% python3 -q
>>> import numpy as np
>>> np.set_printoptions(precision=2, suppress=True, linewidth=200)
>>> feats = np.load("w.npy")
>>> feats
array([[-0.9,  0.7, -1. ,  1.8, -1. ,  0.1,  1.1,  0.6],
       [-1.4, -2.1,  1.6,  0.2, -0.8, -0.4, -0.6, -1. ],
       [ 0. ,  1.5, -2.4, -0.5, -1.3,  0. , -1.6, -0.5],
       [-0.4, -0.4, -0.1,  0.1, -2.3,  0.3, -0.4,  0.4],
       [ 1.5,  0.8,  1.8,  1.1,  1.3, -0.5,  1.5, -0.5],
       [-1.9,  0.2, -1.6,  1.3,  0.4,  1. ,  0.4, -1.2],
       [-0.1, -1.4, -0.8, -0.3, -0.3,  1.1, -0.3, -0.5],
       [-0.9,  0.7,  0.6,  1. , -0.3, -0.5, -1. , -1.2],
       [-0.6,  2.5,  0.3, -1.1,  0.7,  0. , -2.4, -0.2],
       [-0.8,  0.2, -0.5, -1. , -0.6,  0.7,  1.2, -1.8],
       [ 0.9, -2. , -0.9,  1.2,  0.4, -0.1, -0.2, -0.1],
       [ 0. , -0.5, -1.5,  5.5,  3.5,  5. , -3. , -3.5],
       [ 0.4,  0.3, -2.4,  1. , -0.4,  1.2,  1.3,  0.1],
       [ 0.6,  0.2, -1. , -0.2,  0.4,  0.2,  0.1, -0.5],
       [-0.6,  0.6, -0.2,  0.1,  0.2,  0.4,  0.4, -1.7],
       [ 0.1, -0.9, -0.1,  0.9, -0.9, -1.4, -0.4, -1.1],
       [-0.6, -0.7, -0.6,  0.5,  0.3,  1.5, -0.7,  0.4],
       [ 0.6,  1.1,  0.3,  1.2,  0.9,  1. , -1.4, -0.1],
       [-0.6, -0.4, -1. ,  0.8, -0.4, -0.2, -1.7,  0.3],
       [-0.3, -0.6,  0. ,  0.5,  1.4, -0.5, -0.8,  0. ],
       [-1. , -0.2,  0.8, -0.9,  0.7, -0.1,  0. ,  0.9],
       [ 0.2, -0.3, -0.1,  0.8,  1.1, -1. ,  0. ,  1.6],
       [ 0.3,  1.1, -2.4,  1. ,  0.4,  0.4, -0.6, -0.4],
       [ 1.4,  2.4,  0.2,  0.9, -1.5, -0.3,  0.2, -0.9],
       [ 0.7,  0.7, -1.5, -0.2,  0.3,  0.3, -2. ,  0.2],
       [-0.4, -0.2,  1.1,  0.3,  0.6,  1.1,  0.7, -0.6],
       [ 2.3, -0.7, -0.2, -1.8, -1.2,  2.3,  2. ,  1.5],
       [ 1.8, -0.6,  2.1,  1. , -0.3,  0.2,  0.1, -0.2],
       [ 0.5,  0.9,  0.3,  1.5, -1.9, -0.2, -0.7,  0.8],
       [ 0.6, -1.4, -0.1,  0.8, -1.3, -0.2, -0.3, -0.9],
       [ 1.2,  0.6, -1.7,  0.3, -1.3,  0.3,  0.7,  1.2],
       [-0.4,  1.4,  1.6, -2. ,  1.1, -1.3,  0. , -0.4],
       [-0.1, -1.9,  0. , -0.9,  0.5,  0.9, -1.7, -0.5],
       [ 0.4,  0.4, -0.5, -0.1,  1.9, -0.4,  0.7,  1.7],
       [ 0.8,  0.5,  2.1,  1.2, -0.3,  1.8, -3.1,  0. ]])
>>> Q, vecs = np.linalg.qr(feats[:, :4])[0], np.linalg.qr(feats[:, 4:])[0]
>>> sig = np.linalg.svd(Q.T @ vecs, compute_uv=False)
>>> round(np.linalg.norm(Q @ Q.T - vecs @ vecs.T, 2), 2)
np.float64(1.0)
>>> (sig > 0.9).sum()
np.int64(0)
>>> Xs = feats - feats.mean(axis=0)
>>> vecs = np.linalg.svd(Xs)[2][:1]
>>> Y = Xs - Xs @ vecs.T @ vecs
>>> round(np.linalg.norm(Y) / np.linalg.norm(Xs), 2)
np.float64(0.84)
>>> Y.std(axis=0)
array([0.89, 1.09, 1.16, 0.77, 0.96, 0.79, 0.98, 0.8 ])
>>> (Xs @ vecs.T).std(axis=0)
array([1.75])
>>> Xs = feats - feats.mean(axis=0)
>>> Uu, sig, Vt = np.linalg.svd(Xs, full_matrices=False)
>>> round((sig ** 2).sum() ** 2 / (sig ** 4).sum(), 2)
np.float64(5.9)
>>> np.searchsorted(np.cumsum(sig ** 2) / (sig ** 2).sum(), 0.9) + 1
np.int64(7)
>>> np.round(Xs.mean(axis=0), 2) + 0
array([0., 0., 0., 0., 0., 0., 0., 0.])
>>> np.linalg.matrix_rank(Xs)
np.int64(8)
>>> np.abs(Uu[:, 0]).argmax()
np.int64(11)
>>> np.abs(Vt[0]).argmax()
np.int64(3)
>>> np.abs(Vt[-1])
array([0.63, 0.18, 0.25, 0.2 , 0.14, 0.4 , 0.12, 0.52])
